$ ipython --no-banner

In [1]: import numpy as np

In [2]: import numpy.linalg as la

In [3]: np.set_printoptions(precision=3, suppress=True, linewidth=160)

In [4]: A2 = np.array([[3, 3, 5, 2], [3, 0, 4, 1]])

In [5]: arr = A2.T @ A2

In [6]: print(arr)
[[18  9 27  9]
 [ 9  9 15  6]
 [27 15 41 14]
 [ 9  6 14  5]]

In [7]: # looks like rank 2

In [8]: rng = np.random.default_rng(206)

In [9]: idx = rng.permutation(4)

In [10]: print(idx)
[2 1 0 3]

In [11]: A2 = arr[idx][:, idx]

In [12]: print(np.diag(A2))
[41  9 18  5]

In [13]: P = np.triu(np.array([[1, 1, -1, 0], [0, 1, 0, 2], [-3, 2, 1, 3], [2, 1, -3, 0]]), 1) + np.eye(4)

In [14]: A2 = P @ arr @ la.inv(P)

In [15]: print(la.matrix_rank(A2))
2

In [16]: W0 = np.load("m.npy")

In [17]: print(W0)
[[-0.7 -1.3  0.3  0.3]
 [-0.4  0.1 -0.3 -0.3]
 [ 0.   0.4 -0.5 -0.2]
 [-0.2  2.2  0.6 -1.9]
 [-1.2  0.7 -1.   2. ]
 [-1.8 -0.2  1.6  0.4]
 [ 0.7 -0.6  1.4  0.7]]

In [18]: x = np.array([3, 1, -2, -1])

In [19]: print((W0 * x).sum(axis=1))
[-4.3 -0.2  1.6  2.3 -2.9 -9.2 -2. ]

In [20]: print(la.norm(W0 @ x) <= la.norm(W0, 2) * la.norm(x) + 1e-9)
True

In [21]: print(W0 * x)
[[-2.1 -1.3 -0.6 -0.3]
 [-1.2  0.1  0.6  0.3]
 [ 0.   0.4  1.   0.2]
 [-0.6  2.2 -1.2  1.9]
 [-3.6  0.7  2.  -2. ]
 [-5.4 -0.2 -3.2 -0.4]
 [ 2.1 -0.6 -2.8 -0.7]]

In [22]: print(W0 @ x)
[-4.3 -0.2  1.6  2.3 -2.9 -9.2 -2. ]

In [23]: print(W0 @ (2 * x))
[ -8.6  -0.4   3.2   4.6  -5.8 -18.4  -4. ]

In [24]: def softmax(z):
    ...:     e = np.exp(z - z.max(axis=-1, keepdims=True))
    ...:     return e / e.sum(axis=-1, keepdims=True)
    ...: 

In [25]: print(softmax(10 * W0[1]))
[0.006 0.958 0.018 0.018]

In [26]: print(softmax(W0).sum(axis=1))
[1. 1. 1. 1. 1. 1. 1.]

In [27]: print(softmax(W0[1]))
[0.206 0.339 0.227 0.227]

In [28]: S = W0 @ W0.T / np.sqrt(4)

In [29]: print(softmax(S)[1] @ W0)
[-0.568  0.347  0.217  0.019]

In [30]: X = np.load("mat.npy")

In [31]: print(X)
[[-2 -1  0 -2  2]
 [ 0  1  2  0  4]
 [-6 -5 -4 -6 -2]
 [ 3  4  5  3  7]
 [-6 -5 -4 -6 -2]
 [ 0  1  2  0  4]
 [-3 -2 -1 -3  1]]

In [32]: # row 4 repeats row 2

In [33]: U, s, Vt = la.svd(X)

In [34]: evecs = Vt[:(s > 1e-8).sum()]

In [35]: x = X[4] + 5 * X[2] + rng.integers(2) * np.eye(5)[1]

In [36]: print(x)
[-36. -30. -24. -36. -12.]

In [37]: print(round(la.norm(x - evecs.T @ evecs @ x), 3))
0.0

In [38]: print(np.allclose(evecs.T @ evecs @ x, x))
True

In [39]: print(np.diag(evecs.T @ evecs))
[0.375 0.214 0.232 0.375 0.804]

In [40]: print(evecs.T @ evecs)
[[ 0.375  0.25   0.125  0.375 -0.125]
 [ 0.25   0.214  0.179  0.25   0.107]
 [ 0.125  0.179  0.232  0.125  0.339]
 [ 0.375  0.25   0.125  0.375 -0.125]
 [-0.125  0.107  0.339 -0.125  0.804]]

In [41]: A = np.load("w.npy")

In [42]: print(A)
[[-1  0  0  0  0  0  0  0]
 [ 0 -1  0  0  0  0  0  0]
 [ 0  0 -2  0  0  0  0  0]
 [ 0  0  0  1  0  0  0  0]
 [ 0  0  0  0  3  0  0  0]
 [ 0  0  0  0  0 -4  0  0]
 [ 0  0  0  0  0  0  3  0]
 [ 0  0  0  0  0  0  0 -4]]

In [43]: print(A @ A)
[[ 1  0  0  0  0  0  0  0]
 [ 0  1  0  0  0  0  0  0]
 [ 0  0  4  0  0  0  0  0]
 [ 0  0  0  1  0  0  0  0]
 [ 0  0  0  0  9  0  0  0]
 [ 0  0  0  0  0 16  0  0]
 [ 0  0  0  0  0  0  9  0]
 [ 0  0  0  0  0  0  0 16]]

In [44]: print(la.matrix_power(A, 4))
[[  1   0   0   0   0   0   0   0]
 [  0   1   0   0   0   0   0   0]
 [  0   0  16   0   0   0   0   0]
 [  0   0   0   1   0   0   0   0]
 [  0   0   0   0  81   0   0   0]
 [  0   0   0   0   0 256   0   0]
 [  0   0   0   0   0   0  81   0]
 [  0   0   0   0   0   0   0 256]]

In [45]: print(np.allclose(A @ A.T, A.T @ A))
True

In [46]: print(np.sort(np.abs(la.eigvals(A))))
[1. 1. 1. 2. 3. 3. 4. 4.]

In [47]: print((A + A.T) / 2)
[[-1.  0.  0.  0.  0.  0.  0.  0.]
 [ 0. -1.  0.  0.  0.  0.  0.  0.]
 [ 0.  0. -2.  0.  0.  0.  0.  0.]
 [ 0.  0.  0.  1.  0.  0.  0.  0.]
 [ 0.  0.  0.  0.  3.  0.  0.  0.]
 [ 0.  0.  0.  0.  0. -4.  0.  0.]
 [ 0.  0.  0.  0.  0.  0.  3.  0.]
 [ 0.  0.  0.  0.  0.  0.  0. -4.]]
